$ python -q
>>> import numpy as np
>>> np.set_printoptions(suppress=True, linewidth=160)
>>> m1 = np.array([[-1, 1, 9, 0, 0],
...     [8, 0, 4, -8, -6],
...     [2, 0, 7, -1, 3],
...     [-3, -9, -8, -6, 4],
...     [-3, -3, -9, 9, -6]])
>>> m1
array([[-1,  1,  9,  0,  0],
       [ 8,  0,  4, -8, -6],
       [ 2,  0,  7, -1,  3],
       [-3, -9, -8, -6,  4],
       [-3, -3, -9,  9, -6]])
>>> hat = np.triu(np.array([[0, -4, -1, -1, 3],
...     [1, -2, 0, 5, 5],
...     [4, 4, 5, 0, 5],
...     [5, 4, -4, -5, -1],
...     [-4, 5, -5, -3, 3]]), 1) + np.eye(5)
>>> M2 = hat @ m1 @ np.linalg.inv(hat)
>>> np.round(np.linalg.det(M2), 3)
np.float64(-37728.0)
>>> np.round(np.poly(M2), 3)
array([    1.,     6.,  -176.,  -605.,  9431., 37728.])
>>> np.linalg.matrix_rank(M2)
np.int64(5)
>>> left, sig, Vh = np.linalg.svd(m1, full_matrices=False)
>>> np.round(left.T @ left, 3) + 0
array([[1., 0., 0., 0., 0.],
       [0., 1., 0., 0., 0.],
       [0., 0., 1., 0., 0.],
       [0., 0., 0., 1., 0.],
       [0., 0., 0., 0., 1.]])
>>> np.round(np.sqrt((sig ** 2).sum()), 3), round(np.linalg.norm(m1), 3)
(np.float64(27.35), np.float64(27.35))
>>> sig.round(3)
array([19.98 , 14.035, 11.022,  4.915,  2.483])
>>> np.round(np.abs(Vh[0]), 3)
array([0.345, 0.292, 0.816, 0.358, 0.032])
>>> np.round(sig / sig[0], 3)
array([1.   , 0.702, 0.552, 0.246, 0.124])
>>> left.shape, sig.shape, Vh.shape
((5, 5), (5,), (5, 5))
>>> np.abs(left[:, 0]).round(6).argmax()
np.int64(4)
>>> (sig > 1e-8).sum()
np.int64(5)
>>> rng = np.random.default_rng(2008)
>>> labels = rng.permutation(5)
>>> labels
array([0, 3, 4, 1, 2])
>>> M2 = m1[labels][:, labels]
>>> M2
array([[-1,  0,  0,  1,  9],
       [-3, -6,  4, -9, -8],
       [-3,  9, -6, -3, -9],
       [ 8, -8, -6,  0,  4],
       [ 2, -1,  3,  0,  7]])
>>> round(np.linalg.det(M2), 3), round(np.linalg.det(m1[labels]), 3)
(np.float64(-37728.0), np.float64(-37728.0))
>>> np.trace(M2)
np.int64(-6)
>>> np.diag(M2)
array([-1, -6, -6,  0,  7])
>>> feats = np.load("run15.npy")
>>> feats
array([[-1, -1,  1, -1, -1],
       [ 0,  0,  2,  0,  0],
       [-1, -1, -1, -1, -1]])
>>> rank = np.linalg.matrix_rank(feats)
>>> rank
np.int64(2)
>>> N = np.linalg.svd(feats)[2][rank:].T
>>> np.linalg.matrix_rank(feats.T @ feats), np.linalg.matrix_rank(feats @ feats.T)
(np.int64(2), np.int64(2))
>>> np.round(N @ N.T, 3) + 0
array([[ 0.75, -0.25,  0.  , -0.25, -0.25],
       [-0.25,  0.75,  0.  , -0.25, -0.25],
       [ 0.  ,  0.  ,  0.  ,  0.  ,  0.  ],
       [-0.25, -0.25,  0.  ,  0.75, -0.25],
       [-0.25, -0.25,  0.  , -0.25,  0.75]])
>>> np.allclose(feats @ N, 0)
True
